$ python -q
>>> import numpy as np
>>> import numpy.linalg as la
>>> np.set_printoptions(precision=2, suppress=True, linewidth=200, floatmode="fixed")
>>> def rnd(a):
...     return np.round(a, 2) + 0
... 
>>> mat = np.load("sample3.npy")
>>> mat
array([[ 0,  0,  0],
       [12,  9,  5],
       [ 0,  0,  0],
       [ 6,  0,  0],
       [ 2,  0,  0],
       [14,  9,  5],
       [ 2,  1,  1],
       [10,  7,  4],
       [ 0,  0,  0],
       [ 0,  1,  1],
       [ 0,  0,  0],
       [ 0,  0,  0],
       [ 0,  3,  2],
       [ 0,  0,  0]])
>>> idx = mat[:, 0] > np.median(mat[:, 0])
>>> r0 = mat[idx].mean(axis=0) - mat[~idx].mean(axis=0)
>>> rnd((((mat - mat.mean(axis=0)) @ r0 > 0) == idx).mean())
np.float64(0.86)
>>> np.argsort(-np.abs(r0).round(6), kind="stable")
array([0, 1, 2])
>>> idx.astype(int)
array([0, 1, 0, 1, 1, 1, 1, 1, 0, 0, 0, 0, 0, 0])
>>> rng = np.random.default_rng(520)
>>> out = mat + rng.integers(-2, 3, (14, 2)) @ rng.integers(-2, 3, (2, 3))
>>> out
array([[-2,  0,  3],
       [14,  9,  4],
       [ 2,  0,  0],
       [ 2,  0,  5],
       [-2,  0,  3],
       [10,  9, 10],
       [ 4,  1, -2],
       [ 8,  7,  7],
       [-4,  0,  4],
       [-2,  1,  1],
       [-2,  0,  4],
       [ 2,  0, -2],
       [-2,  3,  6],
       [-2,  0,  4]])
>>> la.matrix_rank(out - mat, tol=1e-8)
np.int64(2)
>>> np.abs(out - mat).sum(axis=1)
array([5, 3, 2, 9, 7, 9, 5, 5, 8, 2, 6, 4, 6, 6])
>>> out - mat
array([[-2,  0,  3],
       [ 2,  0, -1],
       [ 2,  0,  0],
       [-4,  0,  5],
       [-4,  0,  3],
       [-4,  0,  5],
       [ 2,  0, -3],
       [-2,  0,  3],
       [-4,  0,  4],
       [-2,  0,  0],
       [-2,  0,  4],
       [ 2,  0, -2],
       [-2,  0,  4],
       [-2,  0,  4]])
>>> x = np.array([0, 0, 2])
>>> target = mat @ x
>>> rnd(la.pinv(mat) @ mat)
array([[1.00, 0.00, 0.00],
       [0.00, 1.00, 0.00],
       [0.00, 0.00, 1.00]])
>>> target = target + 0.02 * rng.normal(size=14)
>>> rnd(target)
array([ 0.01, 10.02, -0.02,  0.04,  0.02, 10.01,  2.02,  8.04,  0.02,  1.99,  0.02,  0.02,  4.03, -0.01])
>>> c, *_ = la.lstsq(mat, target)
>>> rnd(mat.T @ (target - mat @ c))
array([0.00, 0.00, 0.00])
>>> print(c.round())
[ 0.00 -0.00  2.00]
